>>> import numpy as np
>>> import numpy.linalg as la
>>> np.set_printoptions(precision=2, suppress=True, linewidth=120)
>>> rd = lambda a: np.round(a, 2) + 0
>>> feats = np.load("case7.npy")
>>> print(feats)
[[ 6.1  -0.01  0.   -0.07 -0.02]
 [-6.17  0.    0.   -0.1   0.21]
 [-0.37  0.04  0.   -0.15  0.94]
 [-2.97  0.02  0.   -0.01 -0.72]
 [ 3.14 -0.03  0.   -0.07 -0.43]
 [ 4.45  0.01  0.   -0.16 -0.07]
 [-0.69  0.04  0.    0.02  0.84]
 [-6.95  0.02  0.    0.03 -0.92]
 [ 2.78 -0.01  0.    0.01 -0.45]
 [-1.22 -0.02  0.    0.01 -0.7 ]
 [ 0.71 -0.03 -0.01 -0.18 -0.78]
 [ 1.37 -0.01  0.01 -0.2  -0.24]
 [ 9.55  0.04  0.01 -0.08  0.61]
 [-1.36 -0.03  0.    0.1   0.27]
 [-2.65  0.02 -0.01 -0.15 -0.65]
 [ 4.17  0.01  0.01 -0.06 -1.04]
 [-0.05  0.    0.   -0.03 -0.71]
 [ 4.29 -0.02  0.    0.02 -0.14]
 [ 3.39 -0.05  0.    0.04 -0.02]
 [ 4.43  0.    0.   -0.15 -0.76]
 [-1.17  0.01  0.01  0.09  0.61]
 [ 2.33  0.03  0.    0.16 -0.82]
 [-1.3   0.02  0.01  0.03 -0.63]
 [-1.57  0.    0.    0.26 -0.37]
 [ 2.09 -0.04 -0.01 -0.01 -1.09]
 [ 4.48  0.01  0.   -0.02  0.17]
 [ 1.98  0.04  0.    0.14 -1.05]
 [ 0.08  0.02  0.    0.03  0.41]
 [-4.35  0.02  0.01  0.18  0.66]
 [ 2.59  0.01  0.    0.17  0.7 ]
 [-2.3   0.02  0.   -0.17  1.41]]
>>> A2 = np.c_[feats[:, :1] @ np.array([[2]]), np.array([2, 3, 0, 1, 3, 2, 0, 0, 4, 1, 4, 5, 4, 4, 2, 3, 0, 3, 3, 2, 5, 5, 4, 2, 1, 4, 1, 2, 1, 1, 5])]
>>> print(A2)
[[ 12.2    2.  ]
 [-12.34   3.  ]
 [ -0.74   0.  ]
 [ -5.94   1.  ]
 [  6.28   3.  ]
 [  8.9    2.  ]
 [ -1.38   0.  ]
 [-13.9    0.  ]
 [  5.56   4.  ]
 [ -2.44   1.  ]
 [  1.42   4.  ]
 [  2.74   5.  ]
 [ 19.1    4.  ]
 [ -2.72   4.  ]
 [ -5.3    2.  ]
 [  8.34   3.  ]
 [ -0.1    0.  ]
 [  8.58   3.  ]
 [  6.78   3.  ]
 [  8.86   2.  ]
 [ -2.34   5.  ]
 [  4.66   5.  ]
 [ -2.6    4.  ]
 [ -3.14   2.  ]
 [  4.18   1.  ]
 [  8.96   4.  ]
 [  3.96   1.  ]
 [  0.16   2.  ]
 [ -8.7    1.  ]
 [  5.18   1.  ]
 [ -4.6    5.  ]]
>>> print(rd(la.norm(la.qr(feats)[0].T @ A2, axis=0) ** 2 / ((A2 ** 2).sum(axis=0) + 1e-12)))
[1.   0.22]
>>> print(la.matrix_rank(A2))
2
>>> mat = np.load("w.npy")
>>> print(mat)
[[ -2.52   8.78   0.84  -5.86   6.29]
 [ 10.63  -5.38  -8.95   5.22 -43.89]
 [ 15.2    9.19   7.87   5.49  19.84]
 [  8.56 -10.53  -4.74  -3.61  10.89]
 [ -5.16  -0.62   3.92  -6.2  -29.7 ]
 [ -8.91   9.76  -4.66   2.54 -33.99]
 [  7.85   3.14 -13.14  -1.15 -16.93]
 [-38.1   -3.1    3.68  -0.84 -24.04]
 [ 17.82  -3.19   2.91  -0.49 -53.76]
 [-37.84   0.65   8.95  -2.13   4.62]
 [ -6.2   -1.6   -4.02  -1.07  -2.83]
 [  4.6  -11.68  -4.52  -2.76 -11.64]
 [-14.15   1.42  16.57   6.57  -9.12]]
>>> O, V = la.qr(mat[:, :2])[0], la.qr(mat[:, 2:])[0]
>>> sigma = la.svd(O.T @ V, compute_uv=False)
>>> print((sigma > 0.9).sum())
0
>>> Xc = mat - mat.mean(axis=0)
>>> V = la.svd(Xc)[2][:2]
>>> A2 = Xc - Xc @ V.T @ V
>>> print(rd(A2.std(axis=0)))
[1.41 6.45 6.55 3.95 0.67]
>>> print(rd(np.cov(Xc @ V.T, rowvar=False)))
[[515.03   0.  ]
 [  0.   318.94]]
>>> print(la.norm(A2, axis=1).round(6).argmax())
12
>>> D = la.norm(mat[:, None] - mat[None], axis=-1)
>>> print(np.flatnonzero(D[6] < D.mean() / 2))
[ 6 11]
>>> print((D + 1e9 * np.eye(13)).round(6).argmin(axis=1))
[10  8  0 10  5  4 11  9  1  7  0 10 10]
>>> print(rd(D[6]))
[29.94 29.42 43.91 32.22 25.75 26.48  0.   49.84 41.88 55.2  22.4  18.31 38.6 ]
>>> print(D.mean(axis=1).argmax())
8
>>> print(la.matrix_rank(D ** 2))
7
>>> print(rd(D[:5, :5]))
[[ 0.   55.77 26.   23.52 37.42]
 [55.77  0.   67.66 55.92 27.74]
 [26.   67.66  0.   27.48 55.83]
 [23.52 55.92 27.48  0.   44.9 ]
 [37.42 27.74 55.83 44.9   0.  ]]
>>> vec = np.array([0, 0, 1, 2, 3])
>>> y = mat @ vec
>>> print(rd(la.solve(mat.T @ mat, mat.T @ y)))
[0. 0. 1. 2. 3.]
>>> print(rd(la.pinv(mat) @ mat))
[[1. 0. 0. 0. 0.]
 [0. 1. 0. 0. 0.]
 [0. 0. 1. 0. 0.]
 [0. 0. 0. 1. 0.]
 [0. 0. 0. 0. 1.]]
>>> rng = np.random.default_rng(240075)
>>> y = y + 0.3 * rng.normal(size=13)
>>> print(rd(y))
[   7.95 -130.36   78.77   20.87  -97.52 -101.53  -65.99  -70.81 -158.89   18.66  -14.81  -44.91    2.25]
>>> coef, *_ = la.lstsq(mat, y)
>>> print(rd(mat.T @ (y - mat @ coef)))
[0. 0. 0. 0. 0.]
>>> print(rd(coef))
[0.01 0.01 1.01 1.98 3.  ]
>>> J = np.load("sample10.npy")
>>> print(rd(J))
[[ 0.91 -0.03 -0.2  -0.2  -0.2  -0.2 ]
 [-0.03  0.99 -0.07 -0.07 -0.07 -0.07]
 [-0.2  -0.07  0.52 -0.48 -0.48 -0.48]
 [-0.2  -0.07 -0.48  0.52 -0.48 -0.48]
 [-0.2  -0.07 -0.48 -0.48  0.52 -0.48]
 [-0.2  -0.07 -0.48 -0.48 -0.48  0.52]]
>>> Xc = (mat - mat.mean(axis=0)) / mat.std(axis=0)
>>> print(np.argwhere(np.abs(Xc) > 2))
[[12  2]]
>>> print(rd(Xc.std(axis=0)))
[1. 1. 1. 1. 1.]
>>> coef = la.lstsq(np.delete(Xc, 4, axis=1), Xc[:, 4])[0]
>>> print(rd(1 - np.var(Xc[:, 4] - np.delete(Xc, 4, axis=1) @ coef)))
0.12
>>> print(rd(la.eigvalsh(J).min()))
-1.0
>>> print(np.all(la.eigvalsh(J) > 0))
False
>>> w, V = la.eigh(J)
>>> vec = np.array([6, 3, 5, 7, 7, 9])
>>> print(rd(la.eigvalsh(J[1:, 1:])))
[-0.91  1.    1.    1.    1.  ]
>>> print(rd(vec @ J @ vec / (vec @ vec)), rd(w[0]), rd(w[-1]))
-0.84 -1.0 1.0
>>> print(rd(V * np.abs(w) @ V.T))
[[1. 0. 0. 0. 0. 0.]
 [0. 1. 0. 0. 0. 0.]
 [0. 0. 1. 0. 0. 0.]
 [0. 0. 0. 1. 0. 0.]
 [0. 0. 0. 0. 1. 0.]
 [0. 0. 0. 0. 0. 1.]]
>>> print(rd(np.abs(J).sum(axis=1).max()), rd(np.abs(w).max()))
2.22 1.0
>>> print(rd(la.svd(J, compute_uv=False)))
[1. 1. 1. 1. 1. 1.]
>>> print(la.matrix_rank(J))
6
>>> print(rd(la.norm(J)))
2.45
>>> la.rank(J)
Traceback (most recent call last):
  File "<python-input-56>", line 1, in <module>
    la.rank(J)
    ^^^^^^^
AttributeError: module 'numpy.linalg' has no attribute 'rank'
>>> print(rd(J - J[0]))
[[ 0.    0.    0.    0.    0.    0.  ]
 [-0.94  1.02  0.14  0.14  0.14  0.14]
 [-1.12 -0.04  0.73 -0.27 -0.27 -0.27]
 [-1.12 -0.04 -0.27  0.73 -0.27 -0.27]
 [-1.12 -0.04 -0.27 -0.27  0.73 -0.27]
 [-1.12 -0.04 -0.27 -0.27 -0.27  0.73]]
